In [1]: import numpy as np

In [2]: np.set_printoptions(precision=1, suppress=True, linewidth=100, sign=" ")

In [3]: def tidy(a):
   ...:     return np.round(a, 1) + 0
   ...: 

In [4]: out = np.array([[-2, -2], [3, 1], [-6, -8]])

In [5]: A = np.tile(out, (2, 3))

In [6]: A
Out[6]: 
array([[-2, -2, -2, -2, -2, -2],
       [ 3,  1,  3,  1,  3,  1],
       [-6, -8, -6, -8, -6, -8],
       [-2, -2, -2, -2, -2, -2],
       [ 3,  1,  3,  1,  3,  1],
       [-6, -8, -6, -8, -6, -8]])

In [7]: np.trace(A)
Out[7]: np.int64(-14)

In [8]: tidy(np.sort(np.abs(np.linalg.eigvals(A))))
Out[8]: array([  0.,   0.,   0.,   0.,   0.,  14.])

In [9]: np.linalg.matrix_power(A, 3)
Out[9]: 
array([[ -280,  -504,  -280,  -504,  -280,  -504],
       [  280,   504,   280,   504,   280,   504],
       [ -980, -1764,  -980, -1764,  -980, -1764],
       [ -280,  -504,  -280,  -504,  -280,  -504],
       [  280,   504,   280,   504,   280,   504],
       [ -980, -1764,  -980, -1764,  -980, -1764]])

In [10]: A @ A
Out[10]: 
array([[ 20,  36,  20,  36,  20,  36],
       [-20, -36, -20, -36, -20, -36],
       [ 70, 126,  70, 126,  70, 126],
       [ 20,  36,  20,  36,  20,  36],
       [-20, -36, -20, -36, -20, -36],
       [ 70, 126,  70, 126,  70, 126]])

In [11]: x0 = np.array([1, 0, 1, 1, 0, 1])

In [12]: a = np.maximum(A @ x0, 0)

In [13]: tidy(np.tanh(A @ x0))
Out[13]: array([-1.,  1., -1., -1.,  1., -1.])

In [14]: A.T @ a
Out[14]: array([ 48,  16,  48,  16,  48,  16])

In [15]: np.maximum(A @ (3 * x0), 0)
Out[15]: array([  0,  24,   0,   0,  24,   0])

In [16]: Uu, sig, VT = np.linalg.svd(A)

In [17]: np.argmax(sig[:-1] / (sig[1:] + 1e-6)) + 1
Out[17]: np.int64(2)

In [18]: out = Uu[:, :2] @ np.diag(sig[:2]) @ VT[:2]

In [19]: tidy(out)
Out[19]: 
array([[-2., -2., -2., -2., -2., -2.],
       [ 3.,  1.,  3.,  1.,  3.,  1.],
       [-6., -8., -6., -8., -6., -8.],
       [-2., -2., -2., -2., -2., -2.],
       [ 3.,  1.,  3.,  1.,  3.,  1.],
       [-6., -8., -6., -8., -6., -8.]])

In [20]: np.linalg.matrix_rank(out)
Out[20]: np.int64(2)

In [21]: np.linalg.matrix_rank(A, rtol=0.05)
Out[21]: np.int64(2)

In [22]: tidy(np.linalg.norm(A - out) / np.linalg.norm(A))
Out[22]: np.float64(0.0)

In [23]: J = np.loadtxt("dump.csv", delimiter=",")

In [24]: J
Out[24]: 
array([[ 1.5, -0.1,  2.8,  0.1],
       [-0.3, -0.1, -0.8,  0. ],
       [-1.2,  0. , -2.2, -0.1],
       [-1. , -0.1, -1.6, -0.1],
       [ 2. ,  0. ,  4. ,  0. ],
       [-0.5,  0. , -0.8,  0.2],
       [-0.6,  0. , -1.4,  0. ],
       [-2.6,  0.1, -5.4, -0.2],
       [ 0.5,  0. ,  1. ,  0.1],
       [-1.2,  0. , -2.3,  0. ],
       [-0.9, -0.1, -1.8,  0. ],
       [-2.3,  0.1, -4.2,  0. ],
       [ 0.3, -0.1,  0.5,  0.1],
       [ 1.6,  0. ,  3.4,  0. ],
       [-0.5,  0.1, -0.4, -0.1],
       [ 0.5,  0. ,  0.9,  0.1],
       [ 1.3,  0.1,  2.8, -0.1],
       [-0.1, -0.1, -0.4,  0.1],
       [ 1.8,  0.1,  3.1, -0.1],
       [ 2.7,  0. ,  5.3, -0.1],
       [-1.8, -0.1, -3.4,  0.1],
       [-0.3,  0.2, -0.3,  0. ],
       [ 1. , -0.2,  1.9, -0.1]])

In [25]: x0 = np.array([4, 4, 1, 5])

In [26]: rhs = J @ x0

In [27]: c, lr = np.zeros(4), 1 / np.linalg.norm(J, 2) ** 2

In [28]: for i in range(30):
    ...:     c -= lr * J.T @ (J @ c - rhs)
    ...:     if i % 5 == 0: print(i, round(np.linalg.norm(J @ c - rhs), 1))
    ...: 
0 2.7
5 2.7
10 2.7
15 2.7
20 2.7
25 2.7

In [29]: tidy(c)
Out[29]: array([ 1.3,  0. ,  2.4,  0.1])

In [30]: tidy(np.linalg.cond(J))
Out[30]: np.float64(39.4)

In [31]: mat = np.load("data.npy")

In [32]: mat
Out[32]: 
array([[-3.8, -1.5, -0.3, -7.6, -0.8],
       [-3.7, -2.2, -1.7, -7.8, -2. ],
       [-1. , -1.1, -0.2, -2.2, -0.8],
       [ 0.7,  0.3,  1.9, -0.3,  0.2],
       [-3.9, -1.4,  2.1, -8. , -0.4]])

In [33]: np.unravel_index(np.abs(mat).argmax(), mat.shape)
Out[33]: (np.int64(4), np.int64(3))

In [34]: tidy(mat.mean(axis=0))
Out[34]: array([-2.3, -1.2,  0.4, -5.2, -0.8])

In [35]: np.abs(mat).max()
Out[35]: np.float64(8.0)

In [36]: tidy(np.linalg.svd(mat, compute_uv=False))
Out[36]: array([ 15.7,   3.6,   1. ,   0.5,   0.1])

In [37]: tidy(np.diff(mat, axis=0))
Out[37]: 
array([[ 0.1, -0.7, -1.4, -0.2, -1.2],
       [ 2.7,  1.1,  1.5,  5.6,  1.2],
       [ 1.7,  1.4,  2.1,  1.9,  1. ],
       [-4.6, -1.7,  0.2, -7.7, -0.6]])

In [38]: x0 = np.array([1, 2, 1, 2, 2])

In [39]: rhs = mat @ x0

In [40]: tidy(rhs)
Out[40]: array([-23.9, -29.4,  -9.4,   3. , -21.4])

In [41]: tidy(np.linalg.solve(mat, rhs))
Out[41]: array([ 1.,  2.,  1.,  2.,  2.])

In [42]: tidy(np.linalg.solve(mat, rhs + mat[:, 0]))
Out[42]: array([ 2.,  2.,  1.,  2.,  2.])

In [43]: m1 = np.load("arr.npy")

In [44]: m1
Out[44]: 
array([[ 0,  5],
       [ 5,  0]])

In [45]: # symmetric, so the eigenvalues are real

In [46]: np.trace(m1)
Out[46]: np.int64(0)

In [47]: tidy(np.sort(np.abs(np.linalg.eigvals(m1))))
Out[47]: array([ 5.,  5.])

In [48]: np.linalg.matrix_power(m1, 2)
Out[48]: 
array([[ 25,   0],
       [  0,  25]])

In [49]: assert m1 == m1.T
---------------------------------------------------------------------------
ValueError                                Traceback (most recent call last)
Cell In[49], line 1
----> 1 assert m1 == m1.T

ValueError: The truth value of an array with more than one element is ambiguous. Use a.any() or a.all()

In [50]: np.allclose(m1, m1.T)
Out[50]: True

In [51]: m1[:, 1] @ m1[:, 0]
Out[51]: np.int64(0)

In [52]: tidy(np.linalg.pinv(m1))
Out[52]: 
array([[ 0. ,  0.2],
       [ 0.2,  0. ]])

In [53]: m1.T @ m1
Out[53]: 
array([[ 25,   0],
       [  0,  25]])

In [54]: tidy(np.linalg.svd(m1, compute_uv=False))
Out[54]: array([ 5.,  5.])

In [55]: w, V = np.linalg.eig(m1)

In [56]: np.prod(w)
Out[56]: np.float64(-25.0)

In [57]: tidy(np.sort(np.linalg.eigvals(np.linalg.inv(m1))))
Out[57]: array([-0.2,  0.2])

In [58]: tidy(np.sort(np.linalg.eigvals(m1.T)))
Out[58]: array([-5.,  5.])

In [59]: tidy(w)
Out[59]: array([ 5., -5.])
